>>> import numpy as np
>>> np.set_printoptions(precision=3, suppress=True, linewidth=200)
>>> def tidy(a):
...     return np.round(a, 3) + 0
... 
>>> W0 = np.array([[0, 0, 0],
...     [10, 5, 5],
...     [6, 0, 5],
...     [0, 0, 0],
...     [6, 0, 3],
...     [6, 0, 5],
...     [0, 0, 0],
...     [4, 5, 0],
...     [4, 5, 0],
...     [10, 5, 5],
...     [0, 0, 0],
...     [0, 0, 0],
...     [6, 0, 5],
...     [0, 0, 0],
...     [0, 0, 0]])
>>> M2 = np.c_[W0[:, :1] @ np.array([[0]]), np.array([1, 1, 3, -2, 3, -2, 2, 0, -2, 3, 2, -3, 2, 0, -1])]
>>> M2
array([[ 0,  1],
       [ 0,  1],
       [ 0,  3],
       [ 0, -2],
       [ 0,  3],
       [ 0, -2],
       [ 0,  2],
       [ 0,  0],
       [ 0, -2],
       [ 0,  3],
       [ 0,  2],
       [ 0, -3],
       [ 0,  2],
       [ 0,  0],
       [ 0, -1]])
>>> tidy(np.linalg.lstsq(W0, M2[:, 0])[0])
array([0., 0., 0.])
>>> np.linalg.matrix_rank(M2)
np.int64(1)
>>> tidy(np.linalg.norm(np.linalg.qr(W0)[0].T @ M2, axis=0) ** 2 / ((M2 ** 2).sum(axis=0) + 1e-12))
array([0.   , 0.302])
>>> tidy(np.linalg.norm(M2 - W0 @ np.linalg.lstsq(W0, M2)[0], axis=0))
array([0.   , 6.633])
>>> m1 = np.load("x.npy")
>>> m1
array([[-4.253, -8.2  , -2.767,  3.151],
       [-3.86 , -5.275, -2.019,  3.677],
       [-3.696, -6.308, -3.982,  2.942],
       [-2.504, -2.824, -0.1  , -3.949],
       [-2.734, -6.83 , -2.815,  1.273],
       [-4.221, -7.333, -3.911,  1.145],
       [ 1.625, -3.535,  0.891, -3.814],
       [ 0.008, -1.669, -0.464, -2.708],
       [-3.459, -6.591, -4.522,  2.34 ],
       [ 0.215, -1.008, -1.039, -4.429],
       [ 0.16 , -3.599, -1.534, -2.563],
       [ 0.01 , -3.165, -1.727, -2.973],
       [-1.365, -1.478,  1.097, -2.201],
       [-3.288, -7.021, -4.018,  4.301],
       [ 1.081, -1.   , -0.796, -3.884],
       [-3.365, -6.002, -3.611,  2.682],
       [ 0.171, -3.819,  0.154, -6.153],
       [-3.088, -7.816, -4.493,  2.657],
       [-4.153, -5.58 , -4.826, -0.66 ],
       [-1.006, -4.011,  0.198, -4.238],
       [ 1.102, -2.268, -1.593, -4.291],
       [-0.137, -1.556, -1.876, -5.336],
       [-0.215, -2.06 ,  0.478, -2.689],
       [-4.258, -4.445, -3.377,  1.866],
       [ 0.661, -0.864,  0.748, -5.443],
       [-3.956, -6.424, -3.206,  2.346],
       [-5.004, -5.365, -2.64 ,  3.345],
       [-2.94 , -4.327, -1.161,  2.164]])
>>> Ac = m1 - m1.mean(axis=0)
>>> evecs = np.linalg.svd(Ac)[2][:2]
>>> M2 = Ac - Ac @ evecs.T @ evecs
>>> tidy(np.linalg.norm(M2) / np.linalg.norm(Ac))
np.float64(0.259)
>>> tidy(np.cov(Ac @ evecs.T, rowvar=False))
array([[21.389,  0.   ],
       [ 0.   ,  1.48 ]])
>>> tidy(np.diag(evecs.T @ evecs))
array([0.183, 0.499, 0.485, 0.833])
>>> P = m1 @ np.linalg.solve(m1.T @ m1, m1.T)
>>> np.linalg.matrix_rank(np.eye(28) - P)
np.int64(24)
>>> feats = np.load("out2.npy")
>>> feats
array([[15,  9, 16],
       [ 9, 15, 11],
       [16, 11, 24]])
>>> tidy(np.linalg.norm(feats, 2))
np.float64(43.26)
>>> tidy(np.linalg.norm(feats) ** 2 / np.linalg.norm(feats, 2) ** 2)
np.float64(1.038)
>>> tidy(np.linalg.norm(feats[0] - feats[2]))
np.float64(8.307)
>>> ev, evecs = np.linalg.eig(feats)
>>> tidy(np.prod(ev))
np.float64(969.0)
>>> u = np.array([3, -3, 0])
>>> np.convolve(feats[1], u)
array([ 27,  18, -12, -33,   0])
>>> np.correlate(feats[1], feats[2], "full")
array([216, 459, 573, 361, 176])
>>> np.array([np.convolve(row, u, "same") for row in feats])
array([[-18,  21, -48],
       [ 18, -12, -33],
       [-15,  39, -72]])
>>> (feats - feats.T) / 2
array([[0., 0., 0.],
       [0., 0., 0.],
       [0., 0., 0.]])
>>> tidy(np.abs(np.linalg.eigvals(feats)).max())
np.float64(43.26)
>>> np.allclose(feats, feats.T)
True
>>> np.trace(feats)
np.int64(54)
>>> feats @ feats
array([[562, 446, 723],
       [446, 427, 573],
       [723, 573, 953]])
>>> np.linalg.determinant(feats)
Traceback (most recent call last):
  File "<python-input-36>", line 1, in <module>
    np.linalg.determinant(feats)
    ^^^^^^^^^^^^^^^^^^^^^
AttributeError: module 'numpy.linalg' has no attribute 'determinant'
>>> tidy(np.sort(np.abs(np.linalg.eigvals(feats))))
array([ 2.833,  7.907, 43.26 ])
>>> mat = np.load("w.npy")
>>> mat
array([[ 6.91 , -3.036, -7.914],
       [ 1.08 ,  6.258,  0.953],
       [-4.128,  3.12 ,  4.911],
       [-4.955, -3.079,  4.103],
       [ 7.909, -6.073, -9.754]])
>>> ev, evecs = np.linalg.eigh(feats)
>>> vec = np.array([0, 1, 1])
>>> (np.sign(evecs[:, -1].round(6)) == np.sign(evecs[0, -1].round(6))).astype(int)
array([1, 1, 1])
>>> tidy(evecs * np.maximum(ev, 0) @ evecs.T)
array([[15.,  9., 16.],
       [ 9., 15., 11.],
       [16., 11., 24.]])
>>> np.abs(feats).sum(axis=1).max(), tidy(np.abs(ev).max())
(np.int64(51), np.float64(43.26))
>>> tidy(evecs * np.abs(ev) @ evecs.T)
array([[15.,  9., 16.],
       [ 9., 15., 11.],
       [16., 11., 24.]])
>>> vec @ feats @ vec / (vec @ vec), tidy(ev[0]), tidy(ev[-1])
(np.float64(30.5), np.float64(2.833), np.float64(43.26))
>>> tidy(np.linalg.eigvalsh(feats[1:, 1:]))
array([ 7.615, 31.385])
>>> P = mat @ np.linalg.solve(mat.T @ mat, mat.T)
>>> tidy((np.eye(5) - P) @ mat)
array([[0., 0., 0.],
       [0., 0., 0.],
       [0., 0., 0.],
       [0., 0., 0.],
       [0., 0., 0.]])
>>> tidy(np.trace(P))
np.float64(3.0)
>>> tidy(np.linalg.eigvalsh(P))
array([0., 0., 1., 1., 1.])
>>> tidy(np.diag(P))
array([0.408, 0.781, 0.665, 0.623, 0.523])
>>> tidy(P)
array([[ 0.408, -0.124,  0.031, -0.323,  0.348],
       [-0.124,  0.781, -0.247, -0.264, -0.157],
       [ 0.031, -0.247,  0.665, -0.242, -0.32 ],
       [-0.323, -0.264, -0.242,  0.623, -0.044],
       [ 0.348, -0.157, -0.32 , -0.044,  0.523]])
>>> rng = np.random.default_rng(75588)
>>> X = np.eye(5, dtype=int)[rng.permutation(5)] * np.array([-2, -3, 1, 3, 1])
>>> X
array([[ 0,  0,  1,  0,  0],
       [ 0, -3,  0,  0,  0],
       [-2,  0,  0,  0,  0],
       [ 0,  0,  0,  0,  1],
       [ 0,  0,  0,  3,  0]])
>>> tidy(np.linalg.det(2 * X)), tidy(np.linalg.det(X))
(np.float64(576.0), np.float64(18.0))
>>> tidy(np.poly(X))
array([  1.,   3.,  -1.,  -3.,  -6., -18.])
>>> np.einsum("ii->", X)
np.int64(-3)
>>> lab = rng.permutation(5)
>>> lab
array([0, 4, 2, 3, 1])
>>> M2 = X[lab][:, lab]
>>> tidy(np.linalg.det(M2)), tidy(np.linalg.det(X[lab]))
(np.float64(18.0), np.float64(-18.0))
>>> M2
array([[ 0,  0,  1,  0,  0],
       [ 0,  0,  0,  3,  0],
       [-2,  0,  0,  0,  0],
       [ 0,  1,  0,  0,  0],
       [ 0,  0,  0,  0, -3]])
>>> tidy(np.sort(np.abs(np.linalg.eigvals(M2))))
array([1.414, 1.414, 1.732, 1.732, 3.   ])
>>> np.trace(M2)
np.int64(-3)
>>> np.allclose(M2, X)
False
>>> M2 = np.array([[7, 7, 2], [1, 6, 3], [2, 3, 4]])
>>> A = M2 - M2.T
>>> A
array([[ 0,  6,  0],
       [-6,  0,  0],
       [ 0,  0,  0]])
>>> vec = np.array([4, 4, 0])
>>> vec @ A @ vec
np.int64(0)
>>> q = np.linalg.solve(np.eye(3) - A, np.eye(3) + A)
>>> tidy(q @ q.T)
array([[1., 0., 0.],
       [0., 1., 0.],
       [0., 0., 1.]])
>>> np.linalg.matrix_rank(A, rtol=0.1)
np.int64(2)
>>> K = np.load("a.npy")
>>> K
array([[3, 3, 0, 2],
       [1, 0, 0, 2],
       [0, 2, 1, 1],
       [2, 3, 0, 1]])
>>> np.linalg.norm(K, axis=1).argmax()
np.int64(0)
>>> tidy(np.linalg.norm(K[1], 1)), tidy(np.linalg.norm(K[1], np.inf))
(np.float64(3.0), np.float64(2.0))
>>> tidy(np.linalg.norm(K) ** 2 / np.linalg.norm(K, 2) ** 2)
np.float64(1.153)
>>> tidy(np.linalg.norm(K, "nuc"))
np.float64(10.032)
>>> tidy(np.linalg.norm(K, 1)), tidy(np.linalg.norm(K, np.inf))
(np.float64(8.0), np.float64(8.0))
>>> K[1] @ K[2]
np.int64(2)
>>> tidy(np.linalg.norm(K, axis=0))
array([3.742, 4.69 , 1.   , 3.162])
>>> tidy(np.linalg.norm(K, axis=1))
array([4.69 , 2.236, 2.449, 3.742])
>>> left, s, vt = np.linalg.svd(K, full_matrices=False)
>>> tidy(np.cumsum(s ** 2) / np.sum(s ** 2))
array([0.867, 0.951, 0.999, 1.   ])
>>> tidy(s / s[0])
array([1.   , 0.311, 0.236, 0.025])
>>> np.abs(left[:, 0]).round(6).argmax()
np.int64(0)
>>> np.allclose(left * s @ vt, K)
True
>>> tidy(left.T @ left)
array([[1., 0., 0., 0.],
       [0., 1., 0., 0.],
       [0., 0., 1., 0.],
       [0., 0., 0., 1.]])
>>> tidy(left.T @ K @ vt.T)
array([[6.385, 0.   , 0.   , 0.   ],
       [0.   , 1.985, 0.   , 0.   ],
       [0.   , 0.   , 1.504, 0.   ],
       [0.   , 0.   , 0.   , 0.157]])
>>> np.einsum("ij,ji->", K, K)
np.int64(37)
>>> ev, evecs = np.linalg.eig(K)
>>> tidy(np.sort(np.linalg.eigvals(np.linalg.inv(K))))
array([-0.515,  0.176,  1.   ,  3.672])
>>> tidy(ev)
array([ 1.   ,  5.67 , -1.943,  0.272])
>>> tidy(np.prod(ev))
np.float64(-3.0)
>>> K @ evecs[:, 0] - ev[0] * evecs[:, 0]
array([0., 0., 0., 0.])
>>> M2 = np.array([[-1, 2], [2, 5], [1, -1], [-4, 5]])
>>> np.einsum("ij->j", K)
array([6, 8, 1, 6])
>>> M2.T @ K.T
array([[-5, -9,  1,  0],
       [31, 12, 14, 24]])
>>> np.linalg.matrix_rank(np.vstack([K, M2.T]))
np.int64(4)
>>> E = np.loadtxt("test2.csv", delimiter=",")
>>> E
array([[ 8.268, 10.462, -0.644],
       [12.328,  8.873, -0.258],
       [10.248,  9.198,  0.862],
       [10.123,  8.814,  0.576],
       [10.072, 10.867,  1.159],
       [10.662,  8.87 ,  1.225],
       [ 9.28 , 10.852,  0.591],
       [10.487,  9.784, -0.957],
       [ 9.932, 11.401,  0.408],
       [ 9.942,  9.843,  0.034],
       [10.227,  8.816, -1.098],
       [10.316, 10.037,  0.551],
       [ 9.865, 10.504, -1.01 ],
       [ 8.957,  8.727,  0.514],
       [10.478,  8.175,  0.754],
       [ 9.28 , 11.652, -0.112],
       [11.957, 11.052, -0.278],
       [ 9.364,  9.29 , -1.231],
       [10.639,  9.44 ,  0.108],
       [11.963, 11.075,  0.627],
       [11.452,  8.814,  0.461],
       [11.034,  9.984, -0.336],
       [ 9.112,  8.445,  0.488],
       [10.754, 11.071, -0.037],
       [10.468, 10.725, -0.64 ]])
>>> Z = E[[2, 14]].astype(float)
>>> for _ in range(5):
...     lab = np.linalg.norm(E[:, None] - Z, axis=-1).argmin(axis=1)
...     Z = np.array([E[lab == j].mean(axis=0) for j in range(2)])
... 
>>> lab
array([0, 1, 1, 1, 0, 1, 0, 0, 0, 0, 1, 0, 0, 1, 1, 0, 0, 0, 1, 0, 1, 0, 1, 0, 0])
>>> np.bincount(lab)
array([15, 10])
>>> tidy(Z)
array([[10.199, 10.573, -0.125],
       [10.423,  8.817,  0.363]])
>>> tidy(Z[1] - Z[0])
array([ 0.224, -1.756,  0.488])
>>> np.abs(Z[1] - Z[0]).argmax()
np.int64(1)
>>> Ac = (E - E.mean(axis=0)) / E.std(axis=0)
>>> tidy(Ac.std(axis=0))
array([1., 1., 1.])
>>> np.argwhere(np.abs(Ac) > 2)
array([[0, 0],
       [1, 0]])
>>> c = np.linalg.lstsq(np.delete(Ac, 0, axis=1), Ac[:, 0])[0]
>>> tidy(c)
array([-0.004,  0.08 ])
>>> left, s, vt = np.linalg.svd(E)
>>> np.argmax(s[:-1] / (s[1:] + 1e-6)) + 1
np.int64(1)
>>> M2 = left[:, :1] @ np.diag(s[:1]) @ vt[:1]
>>> tidy(np.abs(E - M2).max())
np.float64(1.54)
>>> np.linalg.matrix_rank(E, rtol=0.05)
np.int64(2)
>>> M2 = np.c_[E[:, :2] @ np.array([[3, -3], [-1, 2]]), np.array([-4, -4, -3, -2, 0, 4, -3, 1, -3, 2, 3, -4, 3, -3, 1, -4, 3, 2, 1, -5, 3, 1, 4, 1, 2])]
>>> tidy(M2)
array([[ 14.342,  -3.88 ,  -4.   ],
       [ 28.111, -19.238,  -4.   ],
       [ 21.546, -12.348,  -3.   ],
       [ 21.555, -12.741,  -2.   ],
       [ 19.349,  -8.482,   0.   ],
       [ 23.116, -14.246,   4.   ],
       [ 16.988,  -6.136,  -3.   ],
       [ 21.677, -11.893,   1.   ],
       [ 18.395,  -6.994,  -3.   ],
       [ 19.983, -10.14 ,   2.   ],
       [ 21.865, -13.049,   3.   ],
       [ 20.911, -10.874,  -4.   ],
       [ 19.091,  -8.587,   3.   ],
       [ 18.144,  -9.417,  -3.   ],
       [ 23.259, -15.084,   1.   ],
       [ 16.188,  -4.536,  -4.   ],
       [ 24.819, -13.767,   3.   ],
       [ 18.802,  -9.512,   2.   ],
       [ 22.477, -13.037,   1.   ],
       [ 24.814, -13.739,  -5.   ],
       [ 25.542, -16.728,   3.   ],
       [ 23.118, -13.134,   1.   ],
       [ 18.891, -10.446,   4.   ],
       [ 21.191, -10.12 ,   1.   ],
       [ 20.679,  -9.954,   2.   ]])
>>> np.linalg.matrix_rank(np.c_[E, M2])
np.int64(4)
>>> tidy(np.linalg.norm(M2 - E @ np.linalg.lstsq(E, M2)[0], axis=0))
array([ 0.   ,  0.   , 13.251])
>>> tidy(np.linalg.lstsq(E, M2[:, 0])[0])
array([ 3., -1.,  0.])
